In [1]: import numpy as np

In [2]: np.set_printoptions(precision=2, suppress=True, linewidth=120, legacy="1.25")

In [3]: def rd(a):
   ...:     return np.round(a, 2) + 0
   ...: 

In [4]: m1 = np.load("mat.npy")

In [5]: m1
Out[5]: 
array([[  0.8,  -0.3,   1.1,  -0.2,  -0.5,   0.8,   0.6,  -0.1,   1.5,   0.6,   1.1],
       [  1.3,   0.9,   0.6,  -0.8,  -0.9,  -0.5,  -0.9,  -0.7,  -0.6,   0.7,  -1.9],
       [  6. ,  14. ,  22. ,   8. ,   4. ,  24. ,  -2. ,  30. , -24. , -62. ,  -2. ],
       [  0.9,   0.6,   0.1,   0. ,  -1. ,   0.8,   0.4,   0. ,  -0.4,   0.3,   0.3],
       [ -3.4,  -1.3,   0.9,   1.8,   0.8,   0.6,  -0.1,   0.4,   1.4,  -2.3,   0.7],
       [  1.5,  -1.7,   1. ,  -0.1,   0.7,   2. ,   1.9,  -0.3,  -1.1,   0.9,   0.7],
       [ -0.7,  -1.9,  -1.3,   0.3,  -1.7,  -1.7,  -0.3,   0.3,  -0.8,   0.1,   0.4],
       [  0.1,  -0.4,   0.3,  -0.2,   0.9,  -1.4,   1.7,   0.6,   1.1,  -2.1,   1.1],
       [  0.9,  -1.1,   0.8,  -0.6,  -0.7,  -0.6,   0.3,  -0.7,  -1.1,  -0.1,   0.4],
       [  0.3,   1. ,  -0.8,  -1.5,   0.3,  -0.5,   1.5,  -0.1,  -0.8,  -1.6,   1.8],
       [  1. ,  -0.3,  -0.5,  -0.9,  -1.9,   0.8,  -0.2,   0.5,   0.9,   1.2,  -0.1]])

In [6]: def softmax(z):
   ...:     e = np.exp(z - z.max(axis=-1, keepdims=True))
   ...:     return e / e.sum(axis=-1, keepdims=True)
   ...: 

In [7]: rd(softmax(m1[0]))
Out[7]: array([0.1 , 0.03, 0.14, 0.04, 0.03, 0.1 , 0.08, 0.04, 0.21, 0.08, 0.14])

In [8]: rd(softmax(m1).sum(axis=1))
Out[8]: array([1., 1., 1., 1., 1., 1., 1., 1., 1., 1., 1.])

In [9]: rd(softmax(10 * m1[0]))
Out[9]: array([0.  , 0.  , 0.02, 0.  , 0.  , 0.  , 0.  , 0.  , 0.96, 0.  , 0.02])

In [10]: rd(softmax(m1[0] + 5))
Out[10]: array([0.1 , 0.03, 0.14, 0.04, 0.03, 0.1 , 0.08, 0.04, 0.21, 0.08, 0.14])

In [11]: scores = m1 @ m1.T / np.sqrt(11)

In [12]: rd(softmax(scores + np.triu(np.full(scores.shape, -np.inf), 1)))
Out[12]: 
array([[1.  , 0.  , 0.  , 0.  , 0.  , 0.  , 0.  , 0.  , 0.  , 0.  , 0.  ],
       [0.03, 0.97, 0.  , 0.  , 0.  , 0.  , 0.  , 0.  , 0.  , 0.  , 0.  ],
       [0.  , 0.  , 1.  , 0.  , 0.  , 0.  , 0.  , 0.  , 0.  , 0.  , 0.  ],
       [0.  , 0.  , 0.99, 0.01, 0.  , 0.  , 0.  , 0.  , 0.  , 0.  , 0.  ],
       [0.  , 0.  , 1.  , 0.  , 0.  , 0.  , 0.  , 0.  , 0.  , 0.  , 0.  ],
       [0.02, 0.  , 0.26, 0.01, 0.  , 0.7 , 0.  , 0.  , 0.  , 0.  , 0.  ],
       [0.01, 0.01, 0.  , 0.01, 0.03, 0.01, 0.93, 0.  , 0.  , 0.  , 0.  ],
       [0.  , 0.  , 1.  , 0.  , 0.  , 0.  , 0.  , 0.  , 0.  , 0.  , 0.  ],
       [0.07, 0.1 , 0.02, 0.07, 0.01, 0.21, 0.14, 0.06, 0.31, 0.  , 0.  ],
       [0.  , 0.  , 1.  , 0.  , 0.  , 0.  , 0.  , 0.  , 0.  , 0.  , 0.  ],
       [0.11, 0.09, 0.  , 0.09, 0.  , 0.05, 0.06, 0.01, 0.04, 0.02, 0.52]])

In [13]: softmax(scores).round(6).argmax(axis=1)
Out[13]: array([ 0,  1,  2,  2,  2,  5,  6,  2,  8,  2, 10])

In [14]: rd(softmax(scores)[0] @ m1)
Out[14]: array([ 0.73, -0.53,  0.58, -0.26, -0.37,  0.66,  0.72, -0.02,  0.43,  0.29,  0.68])

In [15]: rd(softmax(scores))
Out[15]: 
array([[0.36, 0.03, 0.  , 0.08, 0.04, 0.19, 0.02, 0.07, 0.06, 0.04, 0.14],
       [0.02, 0.72, 0.  , 0.06, 0.  , 0.02, 0.02, 0.01, 0.06, 0.01, 0.08],
       [0.  , 0.  , 1.  , 0.  , 0.  , 0.  , 0.  , 0.  , 0.  , 0.  , 0.  ],
       [0.  , 0.  , 0.97, 0.  , 0.  , 0.  , 0.  , 0.  , 0.  , 0.  , 0.  ],
       [0.  , 0.  , 1.  , 0.  , 0.  , 0.  , 0.  , 0.  , 0.  , 0.  , 0.  ],
       [0.02, 0.  , 0.25, 0.01, 0.  , 0.68, 0.  , 0.  , 0.02, 0.01, 0.01],
       [0.01, 0.01, 0.  , 0.01, 0.02, 0.01, 0.82, 0.02, 0.05, 0.02, 0.03],
       [0.  , 0.  , 1.  , 0.  , 0.  , 0.  , 0.  , 0.  , 0.  , 0.  , 0.  ],
       [0.06, 0.09, 0.01, 0.06, 0.01, 0.18, 0.12, 0.06, 0.27, 0.08, 0.06],
       [0.  , 0.  , 1.  , 0.  , 0.  , 0.  , 0.  , 0.  , 0.  , 0.  , 0.  ],
       [0.11, 0.09, 0.  , 0.09, 0.  , 0.05, 0.06, 0.01, 0.04, 0.02, 0.52]])

In [16]: mat = np.load("out13.npy")

In [17]: mat
Out[17]: 
array([[0, 0, 1, 0],
       [0, 0, 0, 1],
       [1, 0, 0, 0],
       [0, 1, 0, 0]])

In [18]: vec = np.array([-1, -2, 0, 2])

In [19]: rd(np.sort(np.abs(np.degrees(np.angle(np.linalg.eigvals(mat))))))
Out[19]: array([  0.,   0., 180., 180.])

In [20]: rd(np.abs(np.linalg.eigvals(mat)))
Out[20]: array([1., 1., 1., 1.])

In [21]: mat.T @ (mat @ vec)
Out[21]: array([-1, -2,  0,  2])

In [22]: 4 - np.linalg.matrix_rank(mat - np.eye(4), tol=1e-8)
Out[22]: 2

In [23]: B = m1 / np.linalg.norm(m1, axis=1, keepdims=True)

In [24]: G = B @ B.T

In [25]: (np.abs(G) > 0.9).astype(int)
Out[25]: 
array([[1, 0, 0, 0, 0, 0, 0, 0, 0, 0, 0],
       [0, 1, 0, 0, 0, 0, 0, 0, 0, 0, 0],
       [0, 0, 1, 0, 0, 0, 0, 0, 0, 0, 0],
       [0, 0, 0, 1, 0, 0, 0, 0, 0, 0, 0],
       [0, 0, 0, 0, 1, 0, 0, 0, 0, 0, 0],
       [0, 0, 0, 0, 0, 1, 0, 0, 0, 0, 0],
       [0, 0, 0, 0, 0, 0, 1, 0, 0, 0, 0],
       [0, 0, 0, 0, 0, 0, 0, 1, 0, 0, 0],
       [0, 0, 0, 0, 0, 0, 0, 0, 1, 0, 0],
       [0, 0, 0, 0, 0, 0, 0, 0, 0, 1, 0],
       [0, 0, 0, 0, 0, 0, 0, 0, 0, 0, 1]])

In [26]: np.argwhere(np.triu(np.abs(G) > 0.95, 1))
Out[26]: array([], shape=(0, 2), dtype=int64)

In [27]: rd(np.linalg.norm(B, axis=1))
Out[27]: array([1., 1., 1., 1., 1., 1., 1., 1., 1., 1., 1.])

In [28]: rd(G[7])
Out[28]: array([ 0.16, -0.53,  0.29, -0.33,  0.39, -0.02,  0.01,  1.  ,  0.07,  0.58, -0.39])

In [29]: rd(G)
Out[29]: 
array([[ 1.  , -0.16, -0.18,  0.4 , -0.02,  0.45, -0.31,  0.16,  0.14, -0.05,  0.49],
       [-0.16,  1.  , -0.12,  0.31, -0.7 , -0.16, -0.12, -0.53,  0.27, -0.29,  0.32],
       [-0.18, -0.12,  1.  ,  0.14,  0.32,  0.04, -0.28,  0.29, -0.02,  0.29, -0.35],
       [ 0.4 ,  0.31,  0.14,  1.  , -0.55,  0.4 , -0.19, -0.33,  0.25,  0.16,  0.57],
       [-0.02, -0.7 ,  0.32, -0.55,  1.  , -0.18,  0.05,  0.39, -0.34, -0.12, -0.49],
       [ 0.45, -0.16,  0.04,  0.4 , -0.18,  1.  , -0.22, -0.02,  0.46,  0.06,  0.11],
       [-0.31, -0.12, -0.28, -0.19,  0.05, -0.22,  1.  ,  0.01,  0.37, -0.04,  0.16],
       [ 0.16, -0.53,  0.29, -0.33,  0.39, -0.02,  0.01,  1.  ,  0.07,  0.58, -0.39],
       [ 0.14,  0.27, -0.02,  0.25, -0.34,  0.46,  0.37,  0.07,  1.  ,  0.21,  0.09],
       [-0.05, -0.29,  0.29,  0.16, -0.12,  0.06, -0.04,  0.58,  0.21,  1.  , -0.22],
       [ 0.49,  0.32, -0.35,  0.57, -0.49,  0.11,  0.16, -0.39,  0.09, -0.22,  1.  ]])

In [30]: (G - 2 * np.eye(11)).round(6).argmax(axis=1)
Out[30]: array([10, 10,  4, 10,  7,  8,  8,  9,  5,  7,  3])

In [31]: B = np.linalg.inv(mat)

In [32]: rd(np.linalg.det(mat) * B)
Out[32]: 
array([[0., 0., 1., 0.],
       [0., 0., 0., 1.],
       [1., 0., 0., 0.],
       [0., 1., 0., 0.]])

In [33]: np.allclose(B, mat.T)
Out[33]: True

In [34]: np.flatnonzero(np.linalg.matrix_power((mat != 0) + (mat.T != 0) + np.eye(4), 4)[0])
Out[34]: array([0, 2])

In [35]: rd(np.sort(np.linalg.eigvals(mat).real))
Out[35]: array([-1., -1.,  1.,  1.])

In [36]: mat.sum(axis=0)
Out[36]: array([1, 1, 1, 1])

In [37]: low = np.diag(mat.sum(axis=1)) - mat

In [38]: rd(np.linalg.eigvalsh(low))
Out[38]: array([0., 0., 2., 2.])

In [39]: low
Out[39]: 
array([[ 1,  0, -1,  0],
       [ 0,  1,  0, -1],
       [-1,  0,  1,  0],
       [ 0, -1,  0,  1]])

In [40]: data = np.array([[4, -5, 9, -2, 9, 7, 3, 2],
    ...:     [9, -7, -9, 5, 5, 1, -6, 5],
    ...:     [-8, -7, 7, 4, 7, -8, -9, 2],
    ...:     [7, -6, 4, 3, 9, 9, 3, 8],
    ...:     [-5, -3, 8, 7, 0, 6, -1, -6],
    ...:     [-7, 4, -1, 4, 9, 6, 3, -8],
    ...:     [22, -19, -9, 8, 19, 9, -9, 12]])

In [41]: rd(np.linalg.norm(data[6] - data[5]))
Out[41]: 45.86

In [42]: rd(np.linalg.norm(data, axis=1))
Out[42]: array([16.4 , 17.97, 19.39, 18.57, 14.83, 16.49, 40.71])

In [43]: rd(np.linalg.norm(data, 2))
Out[43]: 47.06

In [44]: rd(np.linalg.norm(data) ** 2 / np.linalg.norm(data, 2) ** 2)
Out[44]: 1.56

In [45]: rd(np.linalg.norm(data, axis=0))
Out[45]: array([27.71, 23.35, 19.31, 13.53, 26.04, 18.65, 15.03, 18.47])

In [46]: rd(np.linalg.norm(data, "nuc"))
Out[46]: 118.7

In [47]: rd(np.linalg.norm(data, 1)), rd(np.linalg.norm(data, np.inf))
Out[47]: (62.0, 107.0)

In [48]: feats = np.diag(np.array([0, -2, -1, -2, 1, 0, -1, -3, -2, 1, -2, -1, -1, 1]))

In [49]: feats
Out[49]: 
array([[ 0,  0,  0,  0,  0,  0,  0,  0,  0,  0,  0,  0,  0,  0],
       [ 0, -2,  0,  0,  0,  0,  0,  0,  0,  0,  0,  0,  0,  0],
       [ 0,  0, -1,  0,  0,  0,  0,  0,  0,  0,  0,  0,  0,  0],
       [ 0,  0,  0, -2,  0,  0,  0,  0,  0,  0,  0,  0,  0,  0],
       [ 0,  0,  0,  0,  1,  0,  0,  0,  0,  0,  0,  0,  0,  0],
       [ 0,  0,  0,  0,  0,  0,  0,  0,  0,  0,  0,  0,  0,  0],
       [ 0,  0,  0,  0,  0,  0, -1,  0,  0,  0,  0,  0,  0,  0],
       [ 0,  0,  0,  0,  0,  0,  0, -3,  0,  0,  0,  0,  0,  0],
       [ 0,  0,  0,  0,  0,  0,  0,  0, -2,  0,  0,  0,  0,  0],
       [ 0,  0,  0,  0,  0,  0,  0,  0,  0,  1,  0,  0,  0,  0],
       [ 0,  0,  0,  0,  0,  0,  0,  0,  0,  0, -2,  0,  0,  0],
       [ 0,  0,  0,  0,  0,  0,  0,  0,  0,  0,  0, -1,  0,  0],
       [ 0,  0,  0,  0,  0,  0,  0,  0,  0,  0,  0,  0, -1,  0],
       [ 0,  0,  0,  0,  0,  0,  0,  0,  0,  0,  0,  0,  0,  1]])

In [50]: t = np.radians(60)

In [51]: r_ = np.eye(4)

In [52]: r_[3, 3] = r_[2, 2] = np.cos(t)

In [53]: r_[3, 2], r_[2, 3] = -np.sin(t), np.sin(t)

In [54]: rd(r_)
Out[54]: 
array([[ 1.  ,  0.  ,  0.  ,  0.  ],
       [ 0.  ,  1.  ,  0.  ,  0.  ],
       [ 0.  ,  0.  ,  0.5 ,  0.87],
       [ 0.  ,  0.  , -0.87,  0.5 ]])

In [55]: B = mat @ r_.T

In [56]: rd(np.linalg.svd(mat, compute_uv=False)), rd(np.linalg.svd(B, compute_uv=False))
Out[56]: (array([1., 1., 1., 1.]), array([1., 1., 1., 1.]))

In [57]: rd(np.linalg.det(r_)), np.trace(r_)
Out[57]: (1.0, 3.0)

In [58]: np.allclose(np.linalg.norm(mat, axis=1), np.linalg.norm(B, axis=1))
Out[58]: True

In [59]: rng = np.random.default_rng(31952)

In [60]: B = feats + rng.integers(-2, 3, (14, 12)) @ rng.integers(-2, 3, (12, 14))

In [61]: B
Out[61]: 
array([[ -2,  -7,  -2,   8,  -5,   6,  -4,  10,  -8,  -2,   4,  -4,  -6,  -7],
       [  2,   3,   9,  -4, -16,   6,   8,   9,  -5,   8,  -5,   2, -10, -10],
       [ -3,   6,  -5,  -5,  13,  -8,   2,  -1,  18, -13,  -6,  -1,  -6,   8],
       [ -4,  10,  -1,  -6, -17,  -6,  10,  -8,  -2,   9,  -1,   6,  -1,   1],
       [  0,   0,   1,  -8,   1,  -6,  -2,   1,   2, -14,  -2,  11,  -2,   8],
       [ -3,   6,  -1,  -7,   6,  -9,   5, -12,   8,  -3,  -4,   7,   3,   9],
       [-11,  -2,  -3,   8,  -8,   7,   0,  -8,  -1,   3,  11,   0,  -1,  -4],
       [  1,  -1,  -1,  11,   6,   9,  -2,   4,   5,   5,   6, -14,  -9, -11],
       [  8,  14,  -7,  -1,   1,  -9,   5,  -3,  -3,   3,  -7,  -4,  -6,  -5],
       [ 15,  -9,  -4,   5,  11,   3, -18,   3, -19,   3,  10,   3,   6,  -1],
       [  5,   3,   3,   4,   8,  -1,   3,  -3,  11,   3,   3,  -2,   2,   0],
       [  1,  -8,   8,  11,  -9,  17,  -1,  15,  -7,   5,   7, -11,  -2, -16],
       [ -5,  10,  -2, -11,   2, -22,  11, -15,   8,   2,  -9,   8,  -2,  14],
       [-10,   8,   5,  -1,  -5,  -3,  14,  -9,  10,   5,  -1,  -2,  -6,  -2]])

In [62]: np.linalg.matrix_rank(B - feats, tol=1e-8)
Out[62]: 12
